% ipython --no-banner

In [1]: import numpy as np

In [2]: np.set_printoptions(precision=2, suppress=True, linewidth=120)

In [3]: def tidy(a):
   ...:     return np.round(a, 2) + 0
   ...: 

In [4]: mat = np.load("block8.npy")

In [5]: print(mat)
[[5. 1. 0. 0. 0. 0. 0. 0. 0. 0. 0.]
 [0. 5. 1. 0. 0. 0. 0. 0. 0. 0. 0.]
 [0. 0. 5. 1. 0. 0. 0. 0. 0. 0. 0.]
 [0. 0. 0. 5. 1. 0. 0. 0. 0. 0. 0.]
 [0. 0. 0. 0. 5. 1. 0. 0. 0. 0. 0.]
 [0. 0. 0. 0. 0. 5. 1. 0. 0. 0. 0.]
 [0. 0. 0. 0. 0. 0. 5. 1. 0. 0. 0.]
 [0. 0. 0. 0. 0. 0. 0. 5. 1. 0. 0.]
 [0. 0. 0. 0. 0. 0. 0. 0. 5. 1. 0.]
 [0. 0. 0. 0. 0. 0. 0. 0. 0. 5. 1.]
 [0. 0. 0. 0. 0. 0. 0. 0. 0. 0. 5.]]

In [6]: out = mat / np.linalg.norm(mat, axis=1, keepdims=True)

In [7]: cov = out @ out.T

In [8]: print((cov - 2 * np.eye(11)).round(6).argmax(axis=1))
[ 1  0  1  2  3  4  5  6  7 10  9]

In [9]: print(tidy(cov[10]))
[0.  0.  0.  0.  0.  0.  0.  0.  0.  0.2 1. ]

In [10]: print(np.argwhere(np.triu(np.abs(cov) > 0.95, 1)))
[]

In [11]: out = np.linalg.inv(mat)

In [12]: print(tidy(np.linalg.inv(out)))
[[5. 1. 0. 0. 0. 0. 0. 0. 0. 0. 0.]
 [0. 5. 1. 0. 0. 0. 0. 0. 0. 0. 0.]
 [0. 0. 5. 1. 0. 0. 0. 0. 0. 0. 0.]
 [0. 0. 0. 5. 1. 0. 0. 0. 0. 0. 0.]
 [0. 0. 0. 0. 5. 1. 0. 0. 0. 0. 0.]
 [0. 0. 0. 0. 0. 5. 1. 0. 0. 0. 0.]
 [0. 0. 0. 0. 0. 0. 5. 1. 0. 0. 0.]
 [0. 0. 0. 0. 0. 0. 0. 5. 1. 0. 0.]
 [0. 0. 0. 0. 0. 0. 0. 0. 5. 1. 0.]
 [0. 0. 0. 0. 0. 0. 0. 0. 0. 5. 1.]
 [0. 0. 0. 0. 0. 0. 0. 0. 0. 0. 5.]]

In [13]: print(tidy(np.linalg.cond(mat)))
1.48

In [14]: print(tidy(np.linalg.det(mat) * np.linalg.det(out)))
1.0

In [15]: print(tidy(mat @ out))
[[1. 0. 0. 0. 0. 0. 0. 0. 0. 0. 0.]
 [0. 1. 0. 0. 0. 0. 0. 0. 0. 0. 0.]
 [0. 0. 1. 0. 0. 0. 0. 0. 0. 0. 0.]
 [0. 0. 0. 1. 0. 0. 0. 0. 0. 0. 0.]
 [0. 0. 0. 0. 1. 0. 0. 0. 0. 0. 0.]
 [0. 0. 0. 0. 0. 1. 0. 0. 0. 0. 0.]
 [0. 0. 0. 0. 0. 0. 1. 0. 0. 0. 0.]
 [0. 0. 0. 0. 0. 0. 0. 1. 0. 0. 0.]
 [0. 0. 0. 0. 0. 0. 0. 0. 1. 0. 0.]
 [0. 0. 0. 0. 0. 0. 0. 0. 0. 1. 0.]
 [0. 0. 0. 0. 0. 0. 0. 0. 0. 0. 1.]]

In [16]: rng = np.random.default_rng(16982)

In [17]: idx = rng.permutation(11)

In [18]: out = mat[:, idx] * rng.choice([-1, 1], 11)

In [19]: print(out)
[[ 0. -0. -0. -0. -0. -5. -0.  0. -0. -1.  0.]
 [ 0. -0. -0. -0. -1. -0. -0.  0. -0. -5.  0.]
 [ 1. -0. -0. -0. -5. -0. -0.  0. -0. -0.  0.]
 [ 5. -0. -0. -0. -0. -0. -0.  1. -0. -0.  0.]
 [ 0. -1. -0. -0. -0. -0. -0.  5. -0. -0.  0.]
 [ 0. -5. -1. -0. -0. -0. -0.  0. -0. -0.  0.]
 [ 0. -0. -5. -0. -0. -0. -1.  0. -0. -0.  0.]
 [ 0. -0. -0. -0. -0. -0. -5.  0. -0. -0.  1.]
 [ 0. -0. -0. -1. -0. -0. -0.  0. -0. -0.  5.]
 [ 0. -0. -0. -5. -0. -0. -0.  0. -1. -0.  0.]
 [ 0. -0. -0. -0. -0. -0. -0.  0. -5. -0.  0.]]

In [20]: U, _, Vh = np.linalg.svd(mat.T @ out)

In [21]: print(idx)
[ 3  5  6  9  2  0  7  4 10  1  8]

In [22]: out = mat + rng.integers(-2, 3, (11, 7)) @ rng.integers(-2, 3, (7, 11))

In [23]: print(out)
[[  6.  -8.  -7.   0.   3.  -1.   4.  -6.   2.  -3.  -7.]
 [  6.   9.  -1.  -1.   2.  -2.   2.   4.  -6.   0.   2.]
 [  2. -11.   5.   0.  -5.  -1.  -5.  -6.   6.   0.  -3.]
 [  6.  -3.   9.  -1.  -6.   7.   0.  -7.  11.  -4.   0.]
 [  0.   3. -12.   9.  17.  -3.   8.  -5.   1.  -5.   2.]
 [  4.  -1.   5.   3.   2.   5.   2.  -1.   2.   1.   2.]
 [  4.   6.  -5.   3.   9.  -1.  11.   2.  -3.  -3.   4.]
 [ -7.   3.   5.  -1.  -2.   6.   1.   2.   8.  -2.   0.]
 [ -3.  -2.   0.  -3.  -5.   1.  -1.  -1.   6.   1.  -4.]
 [  8.  -2.  -4.   7.   6.  -6.   2.  -2.  -1.   5.   4.]
 [  6.  -8.  -8.   0.   8.  -4.   6.   1.  -8.   0.  -2.]]

In [24]: print(np.abs(out - mat).sum(axis=1))
[43. 31. 40. 60. 61. 22. 45. 37. 21. 41. 56.]

In [25]: print(out - mat)
[[  1.  -9.  -7.   0.   3.  -1.   4.  -6.   2.  -3.  -7.]
 [  6.   4.  -2.  -1.   2.  -2.   2.   4.  -6.   0.   2.]
 [  2. -11.   0.  -1.  -5.  -1.  -5.  -6.   6.   0.  -3.]
 [  6.  -3.   9.  -6.  -7.   7.   0.  -7.  11.  -4.   0.]
 [  0.   3. -12.   9.  12.  -4.   8.  -5.   1.  -5.   2.]
 [  4.  -1.   5.   3.   2.   0.   1.  -1.   2.   1.   2.]
 [  4.   6.  -5.   3.   9.  -1.   6.   1.  -3.  -3.   4.]
 [ -7.   3.   5.  -1.  -2.   6.   1.  -3.   7.  -2.   0.]
 [ -3.  -2.   0.  -3.  -5.   1.  -1.  -1.   1.   0.  -4.]
 [  8.  -2.  -4.   7.   6.  -6.   2.  -2.  -1.   0.   3.]
 [  6.  -8.  -8.   0.   8.  -4.   6.   1.  -8.   0.  -7.]]

In [26]: print([int(np.linalg.matrix_rank(np.linalg.matrix_power(mat, p))) for p in range(1, 12)])
[11, 11, 11, 11, 11, 11, 11, 11, 11, 11, 11]

In [27]: print(np.linalg.matrix_rank(mat - mat[0, 0] * np.eye(11)))
10

In [28]: W0 = np.loadtxt("a.csv", delimiter=",")

In [29]: print(W0)
[[ -1.    -5.59  -4.02   6.79   9.94   4.04  -9.38  -5.46  -9.83  -2.3 ]
 [ -1.26  -4.24  -2.85   5.62   6.81   2.86  -7.36  -4.67  -6.5   -1.32]
 [ -0.83  -2.83  -1.64   3.51   4.16   1.65  -4.39  -2.41  -4.59  -1.02]
 [ -0.82  -2.65  -2.04   4.07   4.09   1.64  -4.74  -2.61  -4.18  -0.43]
 [ -0.34   0.15   0.16  -0.51  -0.33  -0.14   0.68   0.37   0.11   0.24]
 [  0.39   0.28   0.21   0.    -0.01   0.14   0.62   0.17  -0.29  -0.03]
 [  1.16   3.39   2.42  -4.46  -6.1   -2.06   5.69   3.38   6.05   1.06]
 [ -0.44  -1.43  -1.4    2.74   3.08   1.1   -3.17  -1.1   -3.36  -0.89]
 [  0.57   2.75   1.81  -4.04  -4.31  -2.19   4.77   3.02   4.67   0.94]
 [ -0.83  -3.22  -3.     4.57   5.99   2.18  -5.88  -3.65  -5.94  -0.97]
 [ -0.62  -0.11  -0.07   0.29   0.07   0.03  -0.65  -0.2    0.21  -0.34]
 [ -0.44  -1.19  -0.74   1.     0.81   0.57  -1.59  -1.04  -0.88   0.08]
 [  1.44   3.86   2.1   -4.69  -6.59  -2.49   6.51   3.54   6.32   0.73]
 [  1.41   3.7    2.54  -5.61  -6.62  -2.5    6.3    3.53   6.67   1.34]
 [ -2.24  -7.1   -4.59   9.05  10.86   4.65 -11.3   -6.69 -10.9   -2.26]
 [  1.98   4.77   3.57  -6.14  -8.73  -4.04   8.27   5.22   8.25   1.43]
 [ -0.61  -1.27  -0.62   2.04   2.15   0.76  -2.4   -1.74  -2.25  -0.58]
 [  2.78   7.79   4.98 -10.46 -12.78  -4.63  13.12   7.82  13.15   2.  ]
 [  0.75   2.69   2.72  -3.73  -4.42  -1.61   4.65   2.65   4.74   1.  ]
 [ -1.56  -4.43  -3.04   5.72   7.2    3.07  -7.48  -4.56  -7.09  -1.41]
 [ -1.08  -3.7   -2.86   4.99   6.41   2.84  -6.16  -4.14  -6.81  -0.96]
 [  0.02  -0.94  -0.9    1.42   2.07   0.91  -1.58  -1.39  -1.88   0.03]
 [  1.54   4.87   3.4   -7.58  -8.77  -3.55   8.83   5.41   9.37   1.91]
 [ -0.82  -3.11  -1.93   4.49   5.17   2.08  -5.39  -2.72  -5.72  -1.05]
 [ -0.49  -0.53  -0.7    1.15   1.12  -0.09  -1.03  -0.68  -1.63  -0.23]
 [ -0.24  -0.68  -0.21   0.35   0.9    0.39  -0.48  -0.56  -0.6    0.15]
 [  0.15   0.36  -0.4    0.96   0.85   0.79  -1.71  -0.16  -1.31   0.16]
 [  1.06   2.37   1.14  -2.66  -2.93  -1.55   3.26   1.98   3.24   0.38]
 [  1.22   3.51   2.29  -3.67  -4.86  -2.29   4.95   3.22   4.86   0.93]]

In [30]: W = np.array([[0, 2, 2, 2],
    ...:     [2, 2, 1, 0],
    ...:     [1, 0, 1, 2],
    ...:     [2, 0, 1, 2],
    ...:     [0, 1, 0, 0],
    ...:     [1, 1, 1, 2],
    ...:     [1, 2, 0, 1],
    ...:     [2, 2, 1, 2],
    ...:     [0, 0, 2, 0],
    ...:     [1, 0, 2, 2],
    ...:     [0, 0, 2, 2]])

In [31]: b = np.array([-5, 0, -5, 0])

In [32]: hid = np.maximum(mat @ W + b, 0)

In [33]: print(tidy((hid > 0).mean(axis=0)))
[0.55 0.64 0.64 1.  ]

In [34]: print((hid > 0).astype(int))
[[0 1 1 1]
 [1 1 1 1]
 [1 0 1 1]
 [1 1 0 1]
 [0 1 0 1]
 [1 1 0 1]
 [1 1 0 1]
 [1 1 1 1]
 [0 0 1 1]
 [0 0 1 1]
 [0 0 1 1]]

In [35]: W2 = np.array([[1, 0, 2], [0, 2, 2], [4, 4, 0], [2, 3, 4]])

In [36]: print((hid @ W2).round(6).argmax(axis=1))
[1 2 2 2 2 2 2 2 1 1 1]

In [37]: print(W @ W2)
[[12 18 12]
 [ 6  8  8]
 [ 9 10 10]
 [10 10 12]
 [ 0  2  2]
 [ 9 12 12]
 [ 3  7 10]
 [10 14 16]
 [ 8  8  0]
 [13 14 10]
 [12 14  8]]

In [38]: out = np.array([[1, 3, 2, 3, 1, 2, 0],
    ...:     [3, 1, 0, 1, 1, 0, 0],
    ...:     [2, 2, 1, 3, 1, 2, 2],
    ...:     [0, 2, 3, 2, 0, 0, 3],
    ...:     [2, 3, 3, 2, 3, 3, 1],
    ...:     [0, 2, 1, 1, 1, 2, 3],
    ...:     [1, 2, 0, 0, 2, 2, 0]])

In [39]: data = out - out.T

In [40]: print(data)
[[ 0  0  0  3 -1  2 -1]
 [ 0  0 -2 -1 -2 -2 -2]
 [ 0  2  0  0 -2  1  2]
 [-3  1  0  0 -2 -1  3]
 [ 1  2  2  2  0  2 -1]
 [-2  2 -1  1 -2  0  1]
 [ 1  2 -2 -3  1 -1  0]]

In [41]: x = np.array([-1, 0, 2, 2, 2, 0, -1])

In [42]: print(tidy(np.linalg.svd(data, compute_uv=False)))
[6.54 6.54 3.96 3.96 1.57 1.57 0.  ]

In [43]: print(tidy(np.linalg.eigvals(data).real))
[0. 0. 0. 0. 0. 0. 0.]

In [44]: print(tidy(np.linalg.det(data)))
0.0

In [45]: q = np.linalg.solve(np.eye(7) - data, np.eye(7) + data)

In [46]: print(tidy(q @ q.T))
[[1. 0. 0. 0. 0. 0. 0.]
 [0. 1. 0. 0. 0. 0. 0.]
 [0. 0. 1. 0. 0. 0. 0.]
 [0. 0. 0. 1. 0. 0. 0.]
 [0. 0. 0. 0. 1. 0. 0.]
 [0. 0. 0. 0. 0. 1. 0.]
 [0. 0. 0. 0. 0. 0. 1.]]

In [47]: print(round(np.log10(np.linalg.cond(W0))))
2

In [48]: print(tidy(np.linalg.norm(W0, 2) / np.linalg.norm(W0)))
1.0

In [49]: print([round(float(x), 2) for x in np.linalg.svd(W0, compute_uv=False)[:3]])
[68.88, 2.42, 2.06]

In [50]: print(np.linalg.cond(W0) > 100)
False

In [51]: print(tidy(np.abs(np.linalg.svd(W0)[2][-1])))
[0.1  0.08 0.07 0.49 0.53 0.08 0.27 0.28 0.53 0.15]

In [52]: x = np.array([2, 0, -2, -1, 1, 2, 0, 2, 0, 1])

In [53]: rhs = W0 @ x

In [54]: print(tidy(np.linalg.solve(W0.T @ W0, W0.T @ rhs)))
[ 2.  0. -2. -1.  1.  2.  0.  2.  0.  1.]

In [55]: print(tidy(np.linalg.lstsq(W0, rhs)[0]))
[ 2.  0. -2. -1.  1.  2.  0.  2.  0.  1.]

In [56]: print(tidy(np.linalg.pinv(W0) @ W0))
[[1. 0. 0. 0. 0. 0. 0. 0. 0. 0.]
 [0. 1. 0. 0. 0. 0. 0. 0. 0. 0.]
 [0. 0. 1. 0. 0. 0. 0. 0. 0. 0.]
 [0. 0. 0. 1. 0. 0. 0. 0. 0. 0.]
 [0. 0. 0. 0. 1. 0. 0. 0. 0. 0.]
 [0. 0. 0. 0. 0. 1. 0. 0. 0. 0.]
 [0. 0. 0. 0. 0. 0. 1. 0. 0. 0.]
 [0. 0. 0. 0. 0. 0. 0. 1. 0. 0.]
 [0. 0. 0. 0. 0. 0. 0. 0. 1. 0.]
 [0. 0. 0. 0. 0. 0. 0. 0. 0. 1.]]

In [57]: rhs = rhs + 0.02 * rng.normal(size=29)

In [58]: print(tidy(rhs))
[ 4.05 -0.53 -0.27  0.07 -0.12  0.95 -0.42  1.36 -0.13  1.84 -2.01 -0.42 -0.4   0.12  0.18 -1.97 -2.43  1.63 -1.51
  0.05  1.38  1.58  0.73  0.57 -1.38  0.34  2.39  0.81 -0.55]

In [59]: b, *_ = np.linalg.lstsq(W0, rhs)

In [60]: print(b.round())
[ 2. -0. -2. -1.  1.  2.  0.  2.  0.  1.]

In [61]: print([round(float(np.linalg.norm(np.linalg.solve(W0.T @ W0 + lam * np.eye(10), W0.T @ rhs))), 2) for lam in (0, 1, 10, 100)])
[4.36, 2.97, 1.0, 0.14]

In [62]: U, s, Vh = np.linalg.svd(data)

In [63]: print(tidy(s))
[6.54 6.54 3.96 3.96 1.57 1.57 0.  ]

In [64]: out = U[:, :6] @ np.diag(s[:6]) @ Vh[:6]

In [65]: print(tidy(np.abs(data - out).max()))
0.0

In [66]: print(np.linalg.matrix_rank(data, rtol=0.05))
6

In [67]: print(np.linalg.matrix_rank(out))
6

In [68]: rk = np.linalg.matrix_rank(data)

In [69]: print(rk)
6

In [70]: N = np.linalg.svd(data)[2][rk:].T

In [71]: print([int(np.linalg.matrix_rank(data[:, :j + 1])) for j in range(7)])
[1, 2, 3, 4, 5, 6, 6]

In [72]: print(tidy(data @ N))
[[0.]
 [0.]
 [0.]
 [0.]
 [0.]
 [0.]
 [0.]]

In [73]: print(N.shape)
(7, 1)

In [74]: print([int(np.linalg.matrix_rank(data[:i])) for i in range(1, len(data) + 1)])
[1, 2, 3, 4, 5, 6, 6]

In [75]: print(tidy(N[:, 0] / N[np.abs(N[:, 0]).round(6).argmax(), 0]))
[-0.79 -0.17  0.21 -0.92 -0.21  1.   -0.54]

In [76]: print(np.linalg.matrix_rank(data.T @ data), np.linalg.matrix_rank(data @ data.T))
6 6

In [77]: print([int(np.linalg.matrix_rank(np.delete(data, i, axis=0))) for i in range(7)])
[6, 6, 6, 6, 6, 6, 6]

In [78]: m1 = np.loadtxt("case14.csv", delimiter=",")

In [79]: print(m1)
[[2. 1. 0. 0. 0. 0. 0. 0. 0. 0. 0.]
 [0. 2. 1. 0. 0. 0. 0. 0. 0. 0. 0.]
 [0. 0. 2. 1. 0. 0. 0. 0. 0. 0. 0.]
 [0. 0. 0. 2. 1. 0. 0. 0. 0. 0. 0.]
 [0. 0. 0. 0. 2. 1. 0. 0. 0. 0. 0.]
 [0. 0. 0. 0. 0. 2. 1. 0. 0. 0. 0.]
 [0. 0. 0. 0. 0. 0. 2. 1. 0. 0. 0.]
 [0. 0. 0. 0. 0. 0. 0. 2. 1. 0. 0.]
 [0. 0. 0. 0. 0. 0. 0. 0. 2. 1. 0.]
 [0. 0. 0. 0. 0. 0. 0. 0. 0. 2. 1.]
 [0. 0. 0. 0. 0. 0. 0. 0. 0. 0. 2.]]

In [80]: def softmax(z):
    ...:     e = np.exp(z - z.max(axis=-1, keepdims=True))
    ...:     return e / e.sum(axis=-1, keepdims=True)
    ...: 

In [81]: print(tidy(softmax(m1).sum(axis=1)))
[1. 1. 1. 1. 1. 1. 1. 1. 1. 1. 1.]

In [82]: print(tidy(softmax(m1[2] + 4)))
[0.05 0.05 0.39 0.14 0.05 0.05 0.05 0.05 0.05 0.05 0.05]

In [83]: att = m1 @ m1.T / np.sqrt(11)

In [84]: print(tidy(softmax(att + np.triu(np.full(att.shape, -np.inf), 1))))
[[1.   0.   0.   0.   0.   0.   0.   0.   0.   0.   0.  ]
 [0.29 0.71 0.   0.   0.   0.   0.   0.   0.   0.   0.  ]
 [0.14 0.25 0.61 0.   0.   0.   0.   0.   0.   0.   0.  ]
 [0.12 0.12 0.22 0.54 0.   0.   0.   0.   0.   0.   0.  ]
 [0.11 0.11 0.11 0.2  0.48 0.   0.   0.   0.   0.   0.  ]
 [0.1  0.1  0.1  0.1  0.18 0.44 0.   0.   0.   0.   0.  ]
 [0.09 0.09 0.09 0.09 0.09 0.16 0.4  0.   0.   0.   0.  ]
 [0.08 0.08 0.08 0.08 0.08 0.08 0.15 0.37 0.   0.   0.  ]
 [0.07 0.07 0.07 0.07 0.07 0.07 0.07 0.14 0.34 0.   0.  ]
 [0.07 0.07 0.07 0.07 0.07 0.07 0.07 0.07 0.13 0.31 0.  ]
 [0.07 0.07 0.07 0.07 0.07 0.07 0.07 0.07 0.07 0.13 0.24]]
